% python3 -q
>>> import numpy as np
>>> import numpy.linalg as la
>>> np.set_printoptions(precision=2, suppress=True, linewidth=100)
>>> def tidy(a):
...     return np.round(a, 2) + 0
... 
>>> mat = np.load("dump.npy")
>>> print(mat)
[[-1. -2. -2.  0.  0.]
 [-2. -1. -2.  0.  0.]
 [-2. -2. -1.  0.  0.]
 [ 0.  0.  0. -1.  0.]
 [ 0.  0.  0.  0. -1.]]
>>> blk = np.stack([mat, -2 * mat, mat[::-1]])
>>> np.einsum("bij,cij->bc", blk, blk)
array([[ 29., -58.,   9.],
       [-58., 116., -18.],
       [  9., -18.,  29.]])
>>> (blk @ mat.T).shape
(3, 5, 5)
>>> print(tidy(la.norm(blk, axis=(1, 2))))
[ 5.39 10.77  5.39]
>>> blk.shape
(3, 5, 5)
>>> O, vecs = la.qr(mat[:, :1])[0], la.qr(mat[:, 1:])[0]
>>> sig = la.svd(O.T @ vecs, compute_uv=False)
>>> tidy(np.degrees(np.arccos(sig.clip(0, 1))))
array([23.84])
>>> print([round(float(la.det(mat[:i, :i])), 2) + 0 for i in range(1, 6)])
[-1.0, -3.0, -5.0, 5.0, -5.0]
>>> tidy(la.eigvalsh(mat).min())
np.float64(-5.0)
>>> rng = np.random.default_rng(321517)
>>> K = np.eye(4, dtype=int)[rng.permutation(4)] * np.array([2, 0, 2, -1])
>>> K
array([[ 0,  0,  0, -1],
       [ 0,  0,  2,  0],
       [ 0,  0,  0,  0],
       [ 2,  0,  0,  0]])
>>> labels = rng.permutation(4)
>>> labels
array([2, 3, 0, 1])
>>> M2 = K[labels][:, labels]
>>> np.diag(M2)
array([0, 0, 0, 0])
>>> tidy(la.det(M2)), tidy(la.det(K[labels]))
(np.float64(0.0), np.float64(0.0))
>>> M2
array([[ 0,  0,  0,  0],
       [ 0,  0,  2,  0],
       [ 0, -1,  0,  0],
       [ 2,  0,  0,  0]])
>>> np.trace(M2)
np.int64(0)
>>> tidy(la.norm(M2[3], 1)), tidy(la.norm(M2[3], np.inf))
(np.float64(2.0), np.float64(2.0))
>>> tidy(la.norm(M2[3] - M2[2]))
np.float64(2.24)
>>> print(tidy(la.norm(M2, axis=0)))
[2. 1. 2. 0.]
>>> print(M2[3] @ M2[2])
0
>>> tidy(la.norm(M2, 2))
np.float64(2.0)
>>> print(la.norm(M2, axis=1).argmax())
1
>>> feats = np.load("block16.npy")
>>> feats
array([[-0.46, -0.18, -0.04,  0.12, -0.06],
       [ 2.53,  0.99,  0.22, -0.66,  0.33],
       [-2.3 , -0.9 , -0.2 ,  0.6 , -0.3 ],
       [ 3.91,  1.53,  0.34, -1.02,  0.51],
       [-1.61, -0.63, -0.14,  0.42, -0.21]])
>>> labels = rng.permutation(5)
>>> labels
array([1, 3, 4, 0, 2])
>>> M2 = feats[labels][:, labels]
>>> tidy(np.sort(np.abs(la.eigvals(M2))))
array([0. , 0. , 0. , 0. , 0.9])
>>> M2
array([[ 0.99, -0.66,  0.33,  2.53,  0.22],
       [ 1.53, -1.02,  0.51,  3.91,  0.34],
       [-0.63,  0.42, -0.21, -1.61, -0.14],
       [-0.18,  0.12, -0.06, -0.46, -0.04],
       [-0.9 ,  0.6 , -0.3 , -2.3 , -0.2 ]])
>>> tidy(la.det(M2)), tidy(la.det(feats[labels]))
(np.float64(0.0), np.float64(0.0))
>>> np.diag(M2)
array([ 0.99, -1.02, -0.21, -0.46, -0.2 ])
>>> tidy(np.trace(M2))
np.float64(-0.9)
>>> tidy(np.trace(la.pinv(feats) @ feats))
np.float64(1.0)
>>> print(la.lstsq(feats[:-1].T, feats[-1])[2])
1
>>> print(tidy(feats @ la.pinv(feats) @ feats))
[[-0.46 -0.18 -0.04  0.12 -0.06]
 [ 2.53  0.99  0.22 -0.66  0.33]
 [-2.3  -0.9  -0.2   0.6  -0.3 ]
 [ 3.91  1.53  0.34 -1.02  0.51]
 [-1.61 -0.63 -0.14  0.42 -0.21]]
>>> np.unique(feats.round(6), axis=0).shape
(5, 5)
>>> print(np.abs(np.diag(la.qr(feats)[1])) > 1e-9)
[ True False False False False]
>>> tidy(np.sort(np.abs(la.eigvals(feats))))
array([0. , 0. , 0. , 0. , 0.9])
>>> tidy((feats + feats.T) / 2)
array([[-0.46,  1.17, -1.17,  2.02, -0.84],
       [ 1.17,  0.99, -0.34,  0.44, -0.15],
       [-1.17, -0.34, -0.2 ,  0.47, -0.22],
       [ 2.02,  0.44,  0.47, -1.02,  0.46],
       [-0.84, -0.15, -0.22,  0.46, -0.21]])
>>> tidy(np.trace(feats))
np.float64(-0.9)
>>> tidy((feats - feats.T) / 2)
array([[ 0.  , -1.36,  1.13, -1.9 ,  0.78],
       [ 1.36,  0.  ,  0.56, -1.1 ,  0.48],
       [-1.13, -0.56,  0.  ,  0.13, -0.08],
       [ 1.9 ,  1.1 , -0.13,  0.  ,  0.05],
       [-0.78, -0.48,  0.08, -0.05,  0.  ]])
>>> np.allclose(feats @ feats.T, feats.T @ feats)
False
>>> left, sig, Vh = la.svd(feats)
>>> np.argmax(sig[:-1] / (sig[1:] + 1e-6)) + 1
np.int64(1)
>>> tidy(sig)
array([6.09, 0.  , 0.  , 0.  , 0.  ])
>>> M2 = left[:, :1] @ np.diag(sig[:1]) @ Vh[:1]
>>> tidy(la.norm(feats - M2, 2)), tidy(sig[1])
(np.float64(0.0), np.float64(0.0))
>>> tidy(M2)
array([[-0.46, -0.18, -0.04,  0.12, -0.06],
       [ 2.53,  0.99,  0.22, -0.66,  0.33],
       [-2.3 , -0.9 , -0.2 ,  0.6 , -0.3 ],
       [ 3.91,  1.53,  0.34, -1.02,  0.51],
       [-1.61, -0.63, -0.14,  0.42, -0.21]])
>>> la.matrix_rank(M2)
np.int64(1)
>>> print(tidy(np.abs(feats - M2).max()))
0.0
>>> O, _ = la.qr(np.array([[0.5, 0.2, 0.6], [-1.5, -0.2, 0.3], [-2.7, 0.0, 0.0]]))
>>> arr = O[:, :3]
>>> tidy(arr)
array([[-0.16,  0.71,  0.68],
       [ 0.48, -0.55,  0.68],
       [ 0.86,  0.44, -0.25]])
>>> x = np.array([-9, 8, 1])
>>> [p for p in range(1, 25) if np.allclose(la.matrix_power(arr, p), np.eye(3))]
[]
>>> tidy(np.abs(la.eigvals(arr)))
array([1., 1., 1.])
>>> print(3 - la.matrix_rank(arr - np.eye(3), tol=1e-8))
1
>>> print(tidy(np.sort(np.abs(np.degrees(np.angle(la.eigvals(arr)))))))
[  0.   168.95 168.95]
>>> M2 = la.inv(arr)
>>> (np.abs(M2) > 1e-9).astype(int)
array([[1, 1, 1],
       [1, 1, 1],
       [1, 1, 1]])
>>> tidy(arr @ M2)
array([[1., 0., 0.],
       [0., 1., 0.],
       [0., 0., 1.]])
>>> np.allclose(M2, arr.T)
True
>>> M2 = arr / la.norm(arr, axis=1, keepdims=True)
>>> cov = M2 @ M2.T
>>> (np.abs(cov) > 0.9).astype(int)
array([[1, 0, 0],
       [0, 1, 0],
       [0, 0, 1]])
>>> tidy(la.norm(M2, axis=1))
array([1., 1., 1.])
>>> np.argwhere(np.triu(np.abs(cov) > 0.95, 1))
array([], shape=(0, 2), dtype=int64)
>>> (cov - 2 * np.eye(3)).round(6).argmax(axis=1)
array([1, 0, 0])
>>> print(tidy(cov))
[[1. 0. 0.]
 [0. 1. 0.]
 [0. 0. 1.]]
>>> def softmax(z):
...     e = np.exp(z - z.max(axis=-1, keepdims=True))
...     return e / e.sum(axis=-1, keepdims=True)
... 
>>> tidy(softmax(arr[2]))
array([0.5 , 0.33, 0.17])
>>> tidy(softmax(10 * arr[2]))
array([0.99, 0.01, 0.  ])
>>> scores = arr @ arr.T / np.sqrt(3)
>>> softmax(scores).round(6).argmax(axis=1)
array([0, 1, 2])
>>> M = np.array([[9.27, 1.08, -17.69],
...     [-14.19, -9.18, -10.7],
...     [-1.95, -13.97, -14.18],
...     [-12.04, -12.91, -9.4],
...     [-17.28, 9.25, 3.97],
...     [0.81, 10.7, 16.88],
...     [10.9, -13.99, 9.24],
...     [18.59, -1.23, 7.26],
...     [18.2, -2.37, -7.95],
...     [11.89, -15.87, -2.57],
...     [-8.71, 17.22, 5.25]])
>>> M2 = M / np.sqrt((M ** 2).mean(axis=1, keepdims=True))
>>> print(la.matrix_rank(M - M.mean(axis=1, keepdims=True)))
2
>>> tidy(M2[9])
array([ 1.03, -1.37, -0.22])
>>> rk = la.matrix_rank(feats)
>>> rk
np.int64(1)
>>> N = la.svd(feats)[2][rk:].T
>>> [int(la.matrix_rank(feats[:, :j + 1])) for j in range(5)]
[1, 1, 1, 1, 1]
>>> tidy(N @ N.T)
array([[ 0.2 , -0.31, -0.07,  0.21, -0.1 ],
       [-0.31,  0.88, -0.03,  0.08, -0.04],
       [-0.07, -0.03,  0.99,  0.02, -0.01],
       [ 0.21,  0.08,  0.02,  0.95,  0.03],
       [-0.1 , -0.04, -0.01,  0.03,  0.99]])
>>> Ac = (M - M.mean(axis=0)) / M.std(axis=0)
>>> tidy(Ac.std(axis=0))
array([1., 1., 1.])
>>> coef = la.lstsq(np.delete(Ac, 0, axis=1), Ac[:, 0])[0]
>>> np.abs(coef).argmax()
np.int64(0)
>>> tidy(1 - np.var(Ac[:, 0] - np.delete(Ac, 0, axis=1) @ coef))
np.float64(0.09)
>>> labels = rng.permutation(3)
>>> M2 = M[:, labels] * rng.choice([-1, 1], 3)
>>> print(M2)
[[  9.27 -17.69   1.08]
 [-14.19 -10.7   -9.18]
 [ -1.95 -14.18 -13.97]
 [-12.04  -9.4  -12.91]
 [-17.28   3.97   9.25]
 [  0.81  16.88  10.7 ]
 [ 10.9    9.24 -13.99]
 [ 18.59   7.26  -1.23]
 [ 18.2   -7.95  -2.37]
 [ 11.89  -2.57 -15.87]
 [ -8.71   5.25  17.22]]
>>> left, _, Vh = la.svd(M.T @ M2)
>>> labels
array([0, 2, 1])
>>> tidy(left @ Vh)
array([[1., 0., 0.],
       [0., 0., 1.],
       [0., 1., 0.]])
>>> tidy(la.lstsq(M, M2)[0])
array([[1., 0., 0.],
       [0., 0., 1.],
       [0., 1., 0.]])
>>> print(tidy(softmax(10 * M[3])))
[0. 0. 1.]
>>> tidy(softmax(M[3] + 5))
array([0.06, 0.03, 0.91])
>>> scores = M @ M.T / np.sqrt(3)
>>> tidy(softmax(scores)[3] @ M)
array([-12.05, -12.9 ,  -9.4 ])
>>> data = np.load("a.npy")
>>> data
array([[ 0. , -0.1,  1.6,  0.1, -3.9,  1.2],
       [-0.3,  0.5, -0.8,  0.2,  0. , -0.9],
       [-0.4,  0.5, -2.7, -0.5, -2.4, -0.5]])
>>> M2 = np.array([[-4, -5, 3],
...     [4, -5, 0],
...     [1, 0, 0],
...     [-1, 2, 2],
...     [-3, 0, -5],
...     [-4, -1, 4]])
>>> la.matrix_rank(data @ M2)
np.int64(3)
>>> print(tidy(M2.T @ data.T))
[[ 8.   5.8 10.6]
 [-0.5  0.3 -1. ]
 [24.5 -4.1  7.8]]
>>> th = np.radians(30)
>>> Rm = np.eye(6)
>>> Rm[1, 1] = Rm[4, 4] = np.cos(th)
>>> Rm[1, 4], Rm[4, 1] = -np.sin(th), np.sin(th)
>>> tidy(Rm)
array([[ 1.  ,  0.  ,  0.  ,  0.  ,  0.  ,  0.  ],
       [ 0.  ,  0.87,  0.  ,  0.  , -0.5 ,  0.  ],
       [ 0.  ,  0.  ,  1.  ,  0.  ,  0.  ,  0.  ],
       [ 0.  ,  0.  ,  0.  ,  1.  ,  0.  ,  0.  ],
       [ 0.  ,  0.5 ,  0.  ,  0.  ,  0.87,  0.  ],
       [ 0.  ,  0.  ,  0.  ,  0.  ,  0.  ,  1.  ]])
>>> M2 = data @ Rm.T
>>> tidy(M2)
array([[ 0.  ,  1.86,  1.6 ,  0.1 , -3.43,  1.2 ],
       [-0.3 ,  0.43, -0.8 ,  0.2 ,  0.25, -0.9 ],
       [-0.4 ,  1.63, -2.7 , -0.5 , -1.83, -0.5 ]])
>>> tidy(la.det(Rm)), tidy(np.trace(Rm))
(np.float64(1.0), np.float64(5.73))
>>> M2 = data / la.norm(data, axis=1, keepdims=True)
>>> cov = M2 @ M2.T
>>> tidy(np.degrees(np.arccos(np.clip(cov[1, 2], -1, 1))))
np.float64(55.26)
>>> print((np.abs(cov) > 0.9).astype(int))
[[1 0 0]
 [0 1 0]
 [0 0 1]]
>>> tidy(cov[1])
array([-0.4 ,  1.  ,  0.57])
>>> left, sig, Vh = la.svd(data, full_matrices=False)
>>> tidy(np.sqrt((sig ** 2).sum())), tidy(la.norm(data))
(np.float64(5.92), np.float64(5.92))
>>> tidy(left.T @ data @ Vh.T)
array([[4.66, 0.  , 0.  ],
       [0.  , 3.57, 0.  ],
       [0.  , 0.  , 0.76]])
>>> tidy(np.cumsum(sig ** 2) / np.sum(sig ** 2))
array([0.62, 0.98, 1.  ])
>>> tidy(sig / sig[0])
array([1.  , 0.77, 0.16])
>>> tidy(Vh @ Vh.T)
array([[1., 0., 0.],
       [0., 1., 0.],
       [0., 0., 1.]])
>>> np.allclose(left * sig @ Vh, data)
True
>>> J = np.minimum.outer(np.arange(1, 7), np.arange(1, 7)) * 5
>>> print(J)
[[ 5  5  5  5  5  5]
 [ 5 10 10 10 10 10]
 [ 5 10 15 15 15 15]
 [ 5 10 15 20 20 20]
 [ 5 10 15 20 25 25]
 [ 5 10 15 20 25 30]]
>>> vals, vecs = la.eigh(J)
>>> x = np.array([0, -1, -2, 2, -1, 1])
>>> x @ J @ x
np.int64(35)
>>> (np.sign(vecs[:, -1].round(6)) == np.sign(vecs[0, -1].round(6))).astype(int)
array([1, 1, 1, 1, 1, 1])
>>> tidy(vecs * np.abs(vals) @ vecs.T)
array([[ 5.,  5.,  5.,  5.,  5.,  5.],
       [ 5., 10., 10., 10., 10., 10.],
       [ 5., 10., 15., 15., 15., 15.],
       [ 5., 10., 15., 20., 20., 20.],
       [ 5., 10., 15., 20., 25., 25.],
       [ 5., 10., 15., 20., 25., 30.]])
>>> print(tidy(x @ J @ x / (x @ x)), tidy(vals[0]), tidy(vals[-1]))
3.18 1.33 86.03
>>> print(np.abs(J).sum(axis=1).max(), tidy(np.abs(vals).max()))
105 86.03
>>> vals, vecs = la.eigvalsh(J)
Traceback (most recent call last):
  File "<python-input-143>", line 1, in <module>
    vals, vecs = la.eigvalsh(J)
    ^^^^^^^^^^
ValueError: too many values to unpack (expected 2)
>>> vals, vecs = la.eigh(J)
>>> print(tidy(vecs @ np.diag(vals) @ vecs.T))
[[ 5.  5.  5.  5.  5.  5.]
 [ 5. 10. 10. 10. 10. 10.]
 [ 5. 10. 15. 15. 15. 15.]
 [ 5. 10. 15. 20. 20. 20.]
 [ 5. 10. 15. 20. 25. 25.]
 [ 5. 10. 15. 20. 25. 30.]]
>>> tidy(la.eigvalsh(J @ J))
array([   1.76,    2.54,    4.98,   15.  ,   98.82, 7401.9 ])
>>> print(tidy(vecs.T @ vecs))
[[1. 0. 0. 0. 0. 0.]
 [0. 1. 0. 0. 0. 0.]
 [0. 0. 1. 0. 0. 0.]
 [0. 0. 0. 1. 0. 0.]
 [0. 0. 0. 0. 1. 0.]
 [0. 0. 0. 0. 0. 1.]]
>>> np.unique(vals.round(6) + 0, return_counts=True)[1]
array([1, 1, 1, 1, 1, 1])
>>> f = np.array([2, -4, 1])
>>> np.cross(J[0, :3], J[4, :3])
array([ 25, -50,  25])
>>> np.convolve(J[0], f)
array([ 10, -10,  -5,  -5,  -5,  -5, -15,   5])
